>>> import numpy as np
>>> from numpy import linalg as LA
>>> np.set_printoptions(precision=4, suppress=True, linewidth=200)
>>> mat = np.load("a.npy")
>>> print(mat)
[[ 1  1  1  1 -1 -1 -1 -1]
 [ 1 -1  1 -1 -1  1 -1  1]
 [ 1 -1  1 -1  1 -1  1 -1]
 [ 1  1  1  1  1  1  1  1]
 [ 1  1 -1 -1  1  1 -1 -1]
 [ 1 -1 -1  1 -1  1  1 -1]]
>>> left, sigma, VT = LA.svd(mat, full_matrices=False)
>>> print(np.round(np.sqrt((sigma ** 2).sum()), 4), np.round(LA.norm(mat), 4))
6.9282 6.9282
>>> print(left.shape, sigma.shape, VT.shape)
(6, 6) (6,) (6, 8)
>>> print(np.cumsum(sigma ** 2) / np.sum(sigma ** 2))
[0.1667 0.3333 0.5    0.6667 0.8333 1.    ]
>>> B = mat / np.sqrt((mat ** 2).mean(axis=1, keepdims=True))
>>> print(LA.matrix_rank(mat - mat.mean(axis=1, keepdims=True)))
5
>>> print(LA.norm(B, axis=1))
[2.8284 2.8284 2.8284 2.8284 2.8284 2.8284]
>>> print(LA.matrix_rank(B) == LA.matrix_rank(mat))
True
>>> print(mat - mat.mean(axis=1, keepdims=True))
[[ 1.  1.  1.  1. -1. -1. -1. -1.]
 [ 1. -1.  1. -1. -1.  1. -1.  1.]
 [ 1. -1.  1. -1.  1. -1.  1. -1.]
 [ 0.  0.  0.  0.  0.  0.  0.  0.]
 [ 1.  1. -1. -1.  1.  1. -1. -1.]
 [ 1. -1. -1.  1. -1.  1.  1. -1.]]
>>> rng = np.random.default_rng(8871)
>>> B = mat + rng.integers(-2, 3, (6, 2)) @ rng.integers(-2, 3, (2, 8))
>>> print(B)
[[ 1  2 -1  0  1  1 -2 -3]
 [ 3 -4 -3 -4 -1  5 -2  1]
 [ 2 -1 -4 -4  4  4 -1 -4]
 [-1  4  5  4  1 -3  2  1]
 [ 0  1  4  2 -2 -4  1  2]
 [ 0 -1  4  4 -4 -4  3  2]]
>>> print(LA.matrix_rank(B - mat, tol=1e-8))
2
>>> print(np.abs(B - mat).sum(axis=1))
[11 17 22 17 22 22]
>>> print(np.round(LA.svd(B - mat, compute_uv=False), 4) + 0)
[18.4047  6.0223  0.      0.      0.      0.    ]
>>> w1 = np.array([[1, 2, 1],
...     [2, 2, 2],
...     [0, 3, 3],
...     [1, 0, 1],
...     [1, 1, 3],
...     [1, 3, 2],
...     [0, 3, 0],
...     [0, 0, 1]])
>>> b = np.array([-1, 0, -3])
>>> act = np.maximum(B @ w1 + b, 0)
>>> print(act)
[[ 6  1  1]
 [ 0  0  0]
 [ 3  3  0]
 [ 8 19 21]
 [ 0  3  1]
 [ 0  3  0]]
>>> print((act > 0).mean(axis=0))
[0.5    0.8333 0.5   ]
>>> W2 = np.array([[-4, -5, -5], [3, 1, -2], [0, 4, -5]])
>>> print((act @ W2).round(6).argmax(axis=1))
[0 0 0 1 0 0]
>>> print(act @ W2)
[[ -21  -25  -37]
 [   0    0    0]
 [  -3  -12  -21]
 [  25   63 -183]
 [   9    7  -11]
 [   9    3   -6]]
>>> print(w1 @ W2)
[[  2   1 -14]
 [ -2   0 -24]
 [  9  15 -21]
 [ -4  -1 -10]
 [ -1   8 -22]
 [  5   6 -21]
 [  9   3  -6]
 [  0   4  -5]]
>>> J = np.load("dump.npy")
>>> print(J)
[[ 0  2  2  0  0  0  1]
 [-1  0  0  0  0  0  0]
 [ 0  0  0  0  0  0  0]
 [-2  0 -2  0  0  0  0]
 [ 1  0 -1  0  2  0  0]
 [ 0  0 -2  0  0  0  0]
 [ 0  0  0  0  0  0 -2]
 [-2  2 -2  0  0  2  0]
 [ 0 -2  0  0  0  0 -1]]
>>> # looks like rank 6
>>> u = np.array([-3, 3])
>>> print(np.convolve(J[2], u))
[0 0 0 0 0 0 0 0]
>>> print(np.correlate(J[2], J[0], "full"))
[0 0 0 0 0 0 0 0 0 0 0 0 0]
>>> print(np.array([np.convolve(row, u, "same") for row in J]))
[[  0  -6   0   6   0   0  -3]
 [  3  -3   0   0   0   0   0]
 [  0   0   0   0   0   0   0]
 [  6  -6   6  -6   0   0   0]
 [ -3   3   3  -3  -6   6   0]
 [  0   0   6  -6   0   0   0]
 [  0   0   0   0   0   0   6]
 [  6 -12  12  -6   0  -6   6]
 [  0   6  -6   0   0   0   3]]
>>> print(np.cross(J[2, :3], J[0, :3]))
[0 0 0]
>>> print(np.polyval(u, J[2]))
[3 3 3 3 3 3 3]
>>> print(np.abs(np.diag(LA.qr(J)[1])) > 1e-9)
[ True  True  True False  True  True  True]
>>> print(LA.lstsq(J[:-1].T, J[-1])[2])
6
>>> print(np.allclose(J[:-1].T @ LA.lstsq(J[:-1].T, J[-1])[0], J[-1]))
True
>>> T = np.stack([J, -1 * J, J[::-1]])
>>> print((T @ J.T).shape)
(3, 9, 9)
>>> print(LA.matrix_rank(T))
[6 6 6]
>>> u, v = mat[1], mat[0]
>>> print(u @ u)
8
>>> p = (u @ v) / (u @ u) * u
>>> print(np.outer(u, v))
[[ 1  1  1  1 -1 -1 -1 -1]
 [-1 -1 -1 -1  1  1  1  1]
 [ 1  1  1  1 -1 -1 -1 -1]
 [-1 -1 -1 -1  1  1  1  1]
 [-1 -1 -1 -1  1  1  1  1]
 [ 1  1  1  1 -1 -1 -1 -1]
 [-1 -1 -1 -1  1  1  1  1]
 [ 1  1  1  1 -1 -1 -1 -1]]
>>> print(p)
[ 0. -0.  0. -0. -0.  0. -0.  0.]
>>> print((v - p) @ u)
0.0
>>> print(LA.matrix_rank(np.outer(u, v)))
1
>>> left, sigma, VT = LA.svd(J)
>>> print(sigma.round(4) + 0)
[4.8899 3.9598 2.6047 1.993  1.2307 1.0665 0.    ]
>>> B = left[:, :6] @ np.diag(sigma[:6]) @ VT[:6]
>>> print(round(float(LA.norm(J - B, 2)), 4), round(sigma[6], 4))
0.0 0.0
>>> print(LA.matrix_rank(J, rtol=0.05))
6
>>> print(B.round(4) + 0)
[[ 0.  2.  2.  0.  0.  0.  1.]
 [-1.  0.  0.  0.  0.  0.  0.]
 [ 0.  0.  0.  0.  0.  0.  0.]
 [-2.  0. -2.  0.  0.  0.  0.]
 [ 1.  0. -1.  0.  2.  0.  0.]
 [ 0.  0. -2.  0.  0.  0.  0.]
 [ 0.  0.  0.  0.  0.  0. -2.]
 [-2.  2. -2.  0.  0.  2.  0.]
 [ 0. -2.  0.  0.  0.  0. -1.]]
>>> print(round(np.abs(J - B).max(), 4))
0.0
>>> m1 = np.load("mat.npy")
>>> print(m1)
[[  8 -12  -8  12]
 [  8 -12  -8  12]
 [ 10 -15  -4   6]
 [ 10 -15  -4   6]]
>>> # rows 0 and 1 are equal
>>> r = LA.matrix_rank(m1)
>>> print(r)
2
>>> ns = LA.svd(m1)[2][r:].T
>>> print(LA.matrix_rank(m1.T @ m1), LA.matrix_rank(m1 @ m1.T))
2 2
>>> print([int(LA.matrix_rank(m1[:i])) for i in range(1, len(m1) + 1)])
[1, 1, 2, 2]
>>> print(ns.shape)
(4, 2)
>>> print([int(LA.matrix_rank(m1[:, :j + 1])) for j in range(4)])
[1, 1, 2, 2]
>>> print(np.round(ns @ ns.T, 4) + 0)
[[0.6923 0.4615 0.     0.    ]
 [0.4615 0.3077 0.     0.    ]
 [0.     0.     0.6923 0.4615]
 [0.     0.     0.4615 0.3077]]
>>> left, sigma, VT = LA.svd(m1)
>>> V = VT[:(sigma > 1e-8).sum()]
>>> x = m1[2] + 4 * m1[1] + rng.integers(2) * np.eye(4)[1]
>>> print(x)
[ 42. -62. -36.  54.]
>>> print(round(LA.norm(x - V.T @ V @ x), 4))
0.5547
>>> print(np.round(V.T @ V, 4) + 0)
[[ 0.3077 -0.4615  0.      0.    ]
 [-0.4615  0.6923  0.      0.    ]
 [ 0.      0.      0.3077 -0.4615]
 [ 0.      0.     -0.4615  0.6923]]
>>> E = np.load("layer4.npy")
>>> print(E)
[[-0.1    -1.2     1.1     0.7    -2.0646]
 [-0.7    -1.5     0.     -0.8     2.383 ]
 [-1.3    -0.8     0.     -1.1     3.2045]
 [-0.8     0.     -1.6    -0.8     2.3205]
 [ 2.7    -0.9    -0.9     0.     -0.038 ]
 [-2.1     1.      0.6    -0.9     2.7584]
 [ 1.5     0.      2.      1.5    -4.5127]
 [-0.1     0.9     1.3     0.      0.0206]
 [-0.8     0.9    -0.1     0.4    -1.1129]
 [-0.1    -0.9    -1.      1.7    -5.0817]
 [-0.7    -0.2    -1.4     1.4    -4.2552]
 [ 1.4     0.2    -0.2    -1.4     4.1709]
 [ 0.6    -0.3    -0.7    -1.      2.9799]
 [ 0.2    -1.      0.2    -2.2     6.6251]
 [ 0.1     0.1     0.7     1.7    -5.0298]
 [ 1.5    -1.1     1.7    -1.9     5.6326]
 [ 1.5    -1.      0.4     1.7    -5.1157]
 [ 1.4    -0.9     0.3    -0.5     1.4498]
 [-0.4    -0.1     0.5     0.1    -0.4503]
 [ 1.4     0.3    -1.     -0.2     0.6557]
 [-0.5     0.1     0.      0.1    -0.2283]
 [-0.7     1.     -0.6    -1.2     3.5828]
 [-0.2     1.6     0.     -0.1     0.2771]
 [-0.8     0.4    -0.3     0.5    -1.6391]
 [ 2.2     0.4    -0.1     0.      0.1603]
 [ 0.8     0.7    -0.2    -1.2     3.4903]
 [-1.4    -0.6     0.2    -1.4     4.1378]
 [-2.      0.9    -0.6     0.2    -0.5328]
 [-0.2    -0.4     1.2    -0.3     0.8538]
 [ 0.1    -1.6     1.5    -1.7     5.2234]
 [ 0.8     1.      0.8    -0.2     0.7958]]
>>> cov = np.cov(E, rowvar=False)
>>> print(E.std(axis=0))
[1.1651 0.8395 0.8765 1.0652 3.1876]
>>> print(round(float(np.corrcoef(E[:, 0], E[:, 2])[0, 1]), 4))
0.1338
>>> print(cov.shape)
(5, 5)
>>> print(np.argwhere(np.triu(np.abs(np.corrcoef(E.T)) > 0.8, 1)))
[[3 4]]
>>> left, sigma, VT = LA.svd(J)
>>> V = VT[:(sigma > 1e-8).sum()]
>>> x = J[8] + -1 * J[4] + rng.integers(2) * np.eye(7)[5]
>>> print(x)
[-1. -2.  1.  0. -2.  1. -1.]
>>> print(np.round(LA.norm(x - V.T @ V @ x), 4))
0.0
>>> print(np.round(V.T @ V, 4) + 0)
[[1. 0. 0. 0. 0. 0. 0.]
 [0. 1. 0. 0. 0. 0. 0.]
 [0. 0. 1. 0. 0. 0. 0.]
 [0. 0. 0. 0. 0. 0. 0.]
 [0. 0. 0. 0. 1. 0. 0.]
 [0. 0. 0. 0. 0. 1. 0.]
 [0. 0. 0. 0. 0. 0. 1.]]
>>> print(np.round(np.diag(V.T @ V), 4) + 0)
[1. 1. 1. 0. 1. 1. 1.]
>>> x = np.array([1, 0, 6, 2, 9])
>>> print(np.sign((E @ x).round(6)))
[-1.  1.  1.  1. -1.  1. -1.  1. -1. -1. -1.  1.  1.  1. -1.  1. -1.  1. -1.  1. -1.  1.  1. -1.  1.  1.  1. -1.  1.  1.  1.]
>>> print(LA.norm(E @ x) <= LA.norm(E, 2) * LA.norm(x) + 1e-9)
True
>>> x = np.array([1, -2, 1, -1, -2])
>>> target = E @ x
>>> print(LA.solve(E.T @ E, E.T @ target))
[ 1. -2.  1. -1. -2.]
>>> target = target + 0.05 * rng.normal(size=31)
>>> print(target)
[ 6.8437 -1.6954 -4.9285 -6.2284  3.7017 -8.1474 11.0931 -0.6847 -0.902   9.2445  5.3903 -6.0517 -4.4626 -8.6467  8.9357 -3.9942 12.4231  1.0204  1.014  -1.2206 -0.3192 -9.2529 -3.9154  0.8284
  0.9754 -6.583  -6.9338 -3.5154  0.3166 -3.8758 -1.79  ]
>>> b, *_ = LA.lstsq(E, target)
>>> print(np.round(LA.norm(target - E @ b), 4))
0.2425
>>> print(np.round(E.T @ (target - E @ b), 4) + 0)
[0. 0. 0. 0. 0.]
>>> B = np.c_[E[:, :1] @ np.array([[-3]]), np.array([-1, 0, 1, 2, 0, 0, 2, -2, -2, -3, 1, -2, 0, 3, -1, 3, 0, -2, -2, 2, 2, 1, -1, -3, -3, -3, 0, 0, 1, -1, -2])]
>>> print(B)
[[ 0.3 -1. ]
 [ 2.1  0. ]
 [ 3.9  1. ]
 [ 2.4  2. ]
 [-8.1  0. ]
 [ 6.3  0. ]
 [-4.5  2. ]
 [ 0.3 -2. ]
 [ 2.4 -2. ]
 [ 0.3 -3. ]
 [ 2.1  1. ]
 [-4.2 -2. ]
 [-1.8  0. ]
 [-0.6  3. ]
 [-0.3 -1. ]
 [-4.5  3. ]
 [-4.5  0. ]
 [-4.2 -2. ]
 [ 1.2 -2. ]
 [-4.2  2. ]
 [ 1.5  2. ]
 [ 2.1  1. ]
 [ 0.6 -1. ]
 [ 2.4 -3. ]
 [-6.6 -3. ]
 [-2.4 -3. ]
 [ 4.2  0. ]
 [ 6.   0. ]
 [ 0.6  1. ]
 [-0.3 -1. ]
 [-2.4 -2. ]]
>>> print(LA.norm(LA.qr(E)[0].T @ B, axis=0) ** 2 / ((B ** 2).sum(axis=0) + 1e-12))
[1.    0.099]
>>> print(np.round(LA.lstsq(E, B[:, 0])[0], 4) + 0)
[-3.  0.  0.  0.  0.]
>>> print(LA.matrix_rank(np.c_[E, B]))
6
>>> arr = np.loadtxt("case19.csv", delimiter=",")
>>> print(arr)
[[4. 7. 4. 4. 5. 3. 5. 8. 2.]
 [2. 4. 6. 9. 0. 5. 7. 4. 2.]
 [9. 9. 2. 1. 6. 9. 7. 7. 2.]
 [0. 6. 1. 6. 7. 7. 6. 4. 6.]
 [1. 2. 9. 5. 4. 9. 7. 9. 0.]
 [9. 9. 2. 1. 6. 9. 7. 7. 2.]
 [0. 6. 7. 9. 8. 1. 6. 0. 0.]
 [1. 1. 6. 1. 4. 3. 4. 8. 2.]]
>>> # rows 2 and 5 are equal
>>> B = arr[0, 0] * arr[1:] - np.outer(arr[1:, 0], arr[0])
>>> print(B)
[[  0.   2.  16.  28. -10.  14.  18.   0.   4.]
 [  0. -27. -28. -32. -21.   9. -17. -44. -10.]
 [  0.  24.   4.  24.  28.  28.  24.  16.  24.]
 [  0.   1.  32.  16.  11.  33.  23.  28.  -2.]
 [  0. -27. -28. -32. -21.   9. -17. -44. -10.]
 [  0.  24.  28.  36.  32.   4.  24.   0.   0.]
 [  0.  -3.  20.   0.  11.   9.  11.  24.   6.]]
>>> print(LA.matrix_rank(B), LA.matrix_rank(arr))
6 7
>>> print(np.flatnonzero(~B.round(6).any(axis=1)))
[]
